% ipython --no-banner

In [1]: import numpy as np

In [2]: np.set_printoptions(suppress=True, linewidth=200)

In [3]: rnd = lambda a: np.round(a, 2) + 0

In [4]: M = np.loadtxt("case12.csv", delimiter=",")

In [5]: M
Out[5]: 
array([[ 4.,  7.,  7.,  8.,  7.,  4.,  5.,  4.,  2.],
       [14., 10.,  7.,  7., 12., 11.,  7.,  6.,  6.],
       [11.,  7.,  7.,  6., 10., 12.,  8.,  2.,  5.],
       [ 9.,  4.,  1.,  4.,  9.,  5., 10.,  1.,  7.],
       [ 7.,  3.,  1.,  6.,  6.,  2.,  7.,  5.,  6.],
       [ 7.,  6.,  5., 10.,  2.,  6.,  5.,  8.,  6.],
       [ 5.,  3.,  0.,  3.,  3.,  3.,  0.,  4.,  3.],
       [ 0.,  0.,  0.,  0.,  0.,  0.,  0.,  0.,  0.],
       [14.,  5.,  3.,  9., 12., 10., 11.,  6., 11.],
       [ 8.,  8.,  9.,  8.,  4.,  9.,  7.,  4.,  1.],
       [ 3.,  3.,  1.,  5.,  2.,  1.,  2.,  5.,  5.],
       [14., 12.,  9., 12., 15., 11.,  8.,  9.,  8.],
       [11.,  7.,  5.,  7.,  8.,  6., 12.,  4.,  6.],
       [11.,  8.,  6.,  9., 10.,  6., 11.,  6.,  6.],
       [ 3.,  3.,  1.,  5.,  2.,  1.,  2.,  5.,  5.],
       [ 5.,  4.,  1.,  3.,  5.,  4.,  5.,  1.,  6.],
       [17., 13.,  8., 12., 14., 12.,  9., 11., 11.],
       [12., 10.,  5.,  9.,  7.,  8.,  7.,  8.,  8.],
       [ 0.,  0.,  0.,  0.,  0.,  0.,  0.,  0.,  0.],
       [ 4.,  7.,  7.,  8.,  7.,  4.,  5.,  4.,  2.],
       [ 5.,  6.,  3.,  8.,  8.,  4.,  6.,  4.,  8.],
       [ 0.,  0.,  0.,  0.,  0.,  0.,  0.,  0.,  0.],
       [ 5.,  3.,  0.,  3.,  3.,  3.,  0.,  4.,  3.],
       [19., 17., 13., 15., 15., 14., 16., 11., 13.],
       [ 4.,  0.,  0.,  1.,  4.,  1.,  5.,  0.,  1.],
       [15., 14., 12., 15., 15., 10., 17.,  8.,  8.],
       [ 0.,  0.,  0.,  0.,  0.,  0.,  0.,  0.,  0.],
       [ 5.,  6.,  3.,  8.,  8.,  4.,  6.,  4.,  8.],
       [12., 11.,  7., 18.,  8.,  9.,  6., 15., 11.],
       [15., 14., 10., 17., 14., 10., 13., 13., 15.],
       [ 2.,  0.,  0.,  2.,  1.,  4.,  1.,  0.,  2.],
       [ 4.,  5.,  5.,  3.,  4.,  4.,  4.,  1.,  0.],
       [13.,  8.,  3.,  9., 10.,  8.,  5., 10., 11.],
       [13., 10.,  2., 11., 10.,  8.,  7., 10., 14.],
       [11., 10.,  8., 14., 13.,  6., 12.,  9.,  8.],
       [ 0.,  2.,  2.,  5.,  3.,  0.,  1.,  3.,  2.]])

In [6]: proj = M @ np.linalg.solve(M.T @ M, M.T)

In [7]: rnd(proj @ M[:, 5])
Out[7]: array([ 4., 11., 12.,  5.,  2.,  6.,  3.,  0., 10.,  9.,  1., 11.,  6.,  6.,  1.,  4., 12.,  8.,  0.,  4.,  4.,  0.,  3., 14.,  1., 10.,  0.,  4.,  9., 10.,  4.,  4.,  8.,  8.,  6.,  0.])

In [8]: rnd(np.linalg.eigvalsh(proj))
Out[8]: array([0., 0., 0., 0., 0., 0., 0., 0., 0., 0., 0., 0., 0., 0., 0., 0., 0., 0., 0., 0., 0., 0., 0., 0., 0., 0., 0., 1., 1., 1., 1., 1., 1., 1., 1., 1.])
